% python3 -q
>>> import numpy as np
>>> import numpy.linalg as la
>>> np.set_printoptions(precision=2, suppress=True, linewidth=160, floatmode="fixed")
>>> rnd = lambda a: np.round(a, 2) + 0
>>> feats = np.load("sample15.npy")
>>> feats
array([[ -0.95,  -3.48,   0.39],
       [  2.74,  -9.43,   9.01],
       [  1.00,   3.66,   2.14],
       [  6.95,   8.45,  -0.77],
       [ -2.83,  33.05, -18.44],
       [  4.40,  15.06,  -4.96],
       [ -2.35, -47.53, -19.85],
       [  2.48,  44.38,  -7.24],
       [  2.98, -28.28, -19.49],
       [  4.57, -53.45,  -1.43],
       [  2.69,   7.89,  -0.94],
       [  8.05,  -7.01, -15.57],
       [  0.82,  15.06,  14.86],
       [  4.30, -17.18,   4.45],
       [ -3.68,  32.48,  -0.32],
       [ -5.08,  -1.60,   0.00],
       [  7.96, -26.60, -12.61],
       [ -5.47,  -2.82,   3.80],
       [  3.03,  11.10,  12.79],
       [  1.32, -13.26, -10.47],
       [ -5.37, -44.87,   1.15],
       [ -3.08,  -8.09, -14.95],
       [ -1.77,  -0.56, -14.04],
       [ -6.24,  -8.88,  -1.23],
       [  0.47,  -5.88, -18.25],
       [  7.34, -15.10,   0.80],
       [ -3.73, -12.48,   6.97]])
>>> M2 = np.c_[feats[:, :1] @ np.array([[0]]), np.array([2, -1, 0, 0, -1, 1, -2, 0, 1, -1, 0, 2, 1, 2, -1, 0, 1, 2, 1, -2, 1, -1, -2, 1, 1, 1, 0])]
>>> M2
array([[ 0.00,  2.00],
       [ 0.00, -1.00],
       [ 0.00,  0.00],
       [ 0.00,  0.00],
       [ 0.00, -1.00],
       [ 0.00,  1.00],
       [ 0.00, -2.00],
       [ 0.00,  0.00],
       [ 0.00,  1.00],
       [ 0.00, -1.00],
       [ 0.00,  0.00],
       [ 0.00,  2.00],
       [ 0.00,  1.00],
       [ 0.00,  2.00],
       [ 0.00, -1.00],
       [ 0.00,  0.00],
       [ 0.00,  1.00],
       [ 0.00,  2.00],
       [ 0.00,  1.00],
       [ 0.00, -2.00],
       [ 0.00,  1.00],
       [ 0.00, -1.00],
       [ 0.00, -2.00],
       [ 0.00,  1.00],
       [ 0.00,  1.00],
       [ 0.00,  1.00],
       [ 0.00,  0.00]])
>>> rnd(la.lstsq(feats, M2[:, 0])[0])
array([0.00, 0.00, 0.00])
>>> rnd(la.norm(la.qr(feats)[0].T @ M2, axis=0) ** 2 / ((M2 ** 2).sum(axis=0) + 1e-12))
array([0.00, 0.12])
>>> la.matrix_rank(np.c_[feats, M2])
np.int64(4)
>>> Ac = feats - feats.mean(axis=0)
>>> vecs = la.svd(Ac)[2][:2]
>>> M2 = Ac - Ac @ vecs.T @ vecs
>>> rnd(la.norm(M2) / la.norm(Ac))
np.float64(0.17)
>>> rnd(M2.std(axis=0))
array([4.27, 0.03, 0.09])
>>> gram = np.cov(feats, rowvar=False)
>>> np.argsort(-feats.std(axis=0).round(6), kind="stable")
array([1, 2, 0])
>>> rnd(np.corrcoef(feats[:, 1], feats[:, 0])[0, 1])
np.float64(-0.05)
>>> rnd(np.corrcoef(feats.T))
array([[ 1.00, -0.05, -0.05],
       [-0.05,  1.00,  0.15],
       [-0.05,  0.15,  1.00]])
>>> idx = feats[:, 2] > np.median(feats[:, 2])
>>> u = feats[idx].mean(axis=0) - feats[~idx].mean(axis=0)
>>> idx.astype(int)
array([1, 1, 1, 1, 0, 0, 0, 0, 0, 0, 0, 0, 1, 1, 1, 1, 0, 1, 1, 0, 1, 0, 0, 0, 0, 1, 1])
>>> print(np.argsort(-np.abs(u).round(6), kind="stable"))
[2 1 0]
>>> W0 = np.array([[2, 0, 0, 0], [2, 0, 2, 1], [0, 2, 2, 1], [1, 2, 0, 1]])
>>> W0
array([[2, 0, 0, 0],
       [2, 0, 2, 1],
       [0, 2, 2, 1],
       [1, 2, 0, 1]])
>>> theta = np.radians(36)
>>> R = np.eye(4)
>>> R[1, 1] = R[0, 0] = np.cos(theta)
>>> R[1, 0], R[0, 1] = -np.sin(theta), np.sin(theta)
>>> rnd(R)
array([[ 0.81,  0.59,  0.00,  0.00],
       [-0.59,  0.81,  0.00,  0.00],
       [ 0.00,  0.00,  1.00,  0.00],
       [ 0.00,  0.00,  0.00,  1.00]])
>>> M2 = W0 @ R.T
>>> print(rnd(M2))
[[ 1.62 -1.18  0.00  0.00]
 [ 1.62 -1.18  2.00  1.00]
 [ 1.18  1.62  2.00  1.00]
 [ 1.98  1.03  0.00  1.00]]
>>> np.allclose(la.norm(W0, axis=1), la.norm(M2, axis=1))
True
>>> rnd(np.abs(M2 - W0).max(axis=0))
array([1.18, 1.18, 0.00, 0.00])
>>> rnd(la.svd(W0, compute_uv=False)), rnd(la.svd(M2, compute_uv=False))
(array([4.22, 2.58, 1.85, 0.40]), array([4.22, 2.58, 1.85, 0.40]))
